In [1]: import numpy as np

In [2]: np.set_printoptions(precision=2, suppress=True, linewidth=200)

In [3]: A = np.array([[0, 1, 3, 4, 1, 3, 5],
   ...:     [1, 6, 4, 3, 3, 0, 0],
   ...:     [3, 4, 4, 4, 1, 4, 2],
   ...:     [4, 3, 4, 6, 1, 4, 2],
   ...:     [1, 3, 1, 1, 4, 3, 2],
   ...:     [3, 0, 4, 4, 3, 2, 2],
   ...:     [5, 0, 2, 2, 2, 2, 0]])

In [4]: # symmetric, so the eigenvalues are real

In [5]: np.all(np.linalg.eigvalsh(A) > 0)
Out[5]: np.False_

In [6]: print(round(np.linalg.eigvalsh(A).min(), 2))
-5.38

In [7]: print([round(float(np.linalg.det(A[:i, :i])), 2) + 0 for i in range(1, 8)])
[0.0, -1.0, -34.0, -51.0, -116.0, 2420.0, 4314.0]

In [8]: O, V = np.linalg.qr(A[:, :2])[0], np.linalg.qr(A[:, 2:])[0]

In [9]: sv = np.linalg.svd(O.T @ V, compute_uv=False)

In [10]: (sv > 0.9).sum()
Out[10]: np.int64(1)

In [11]: np.round(np.linalg.norm(O @ O.T - V @ V.T, 2), 2)
Out[11]: np.float64(1.0)

In [12]: A @ A
Out[12]: 
array([[61, 33, 55, 62, 33, 47, 22],
       [33, 71, 58, 59, 38, 40, 25],
       [55, 58, 78, 85, 43, 56, 41],
       [62, 59, 85, 98, 43, 67, 50],
       [33, 38, 43, 43, 41, 33, 23],
       [47, 40, 56, 67, 33, 58, 41],
       [22, 25, 41, 50, 23, 41, 41]])

In [13]: np.allclose(A @ A.T, A.T @ A)
Out[13]: True

In [14]: round(float(np.linalg.det(A)), 2)
Out[14]: 4314.0

In [15]: U, sv, vt = np.linalg.svd(A, full_matrices=False)

In [16]: np.round(vt @ vt.T, 2) + 0
Out[16]: 
array([[1., 0., 0., 0., 0., 0., 0.],
       [0., 1., 0., 0., 0., 0., 0.],
       [0., 0., 1., 0., 0., 0., 0.],
       [0., 0., 0., 1., 0., 0., 0.],
       [0., 0., 0., 0., 1., 0., 0.],
       [0., 0., 0., 0., 0., 1., 0.],
       [0., 0., 0., 0., 0., 0., 1.]])

In [17]: print(np.round(U.T @ A @ vt.T, 2) + 0)
[[18.81  0.    0.    0.    0.    0.    0.  ]
 [ 0.    6.18  0.    0.    0.    0.    0.  ]
 [ 0.    0.    5.38  0.    0.    0.    0.  ]
 [ 0.    0.    0.    4.01  0.    0.    0.  ]
 [ 0.    0.    0.    0.    3.14  0.    0.  ]
 [ 0.    0.    0.    0.    0.    0.95  0.  ]
 [ 0.    0.    0.    0.    0.    0.    0.58]]

In [18]: sv
Out[18]: array([18.81,  6.18,  5.38,  4.01,  3.14,  0.95,  0.58])

In [19]: (sv > 1e-8).sum()
Out[19]: np.int64(7)

In [20]: np.allclose(U * sv @ vt, A)
Out[20]: True

In [21]: np.round(U.T @ U, 2) + 0
Out[21]: 
array([[1., 0., 0., 0., 0., 0., 0.],
       [0., 1., 0., 0., 0., 0., 0.],
       [0., 0., 1., 0., 0., 0., 0.],
       [0., 0., 0., 1., 0., 0., 0.],
       [0., 0., 0., 0., 1., 0., 0.],
       [0., 0., 0., 0., 0., 1., 0.],
       [0., 0., 0., 0., 0., 0., 1.]])

In [22]: np.abs(vt[0])
Out[22]: array([0.35, 0.35, 0.46, 0.51, 0.27, 0.37, 0.26])

In [23]: np.abs(U[:, 0]).round(6).argmax()
Out[23]: np.int64(3)
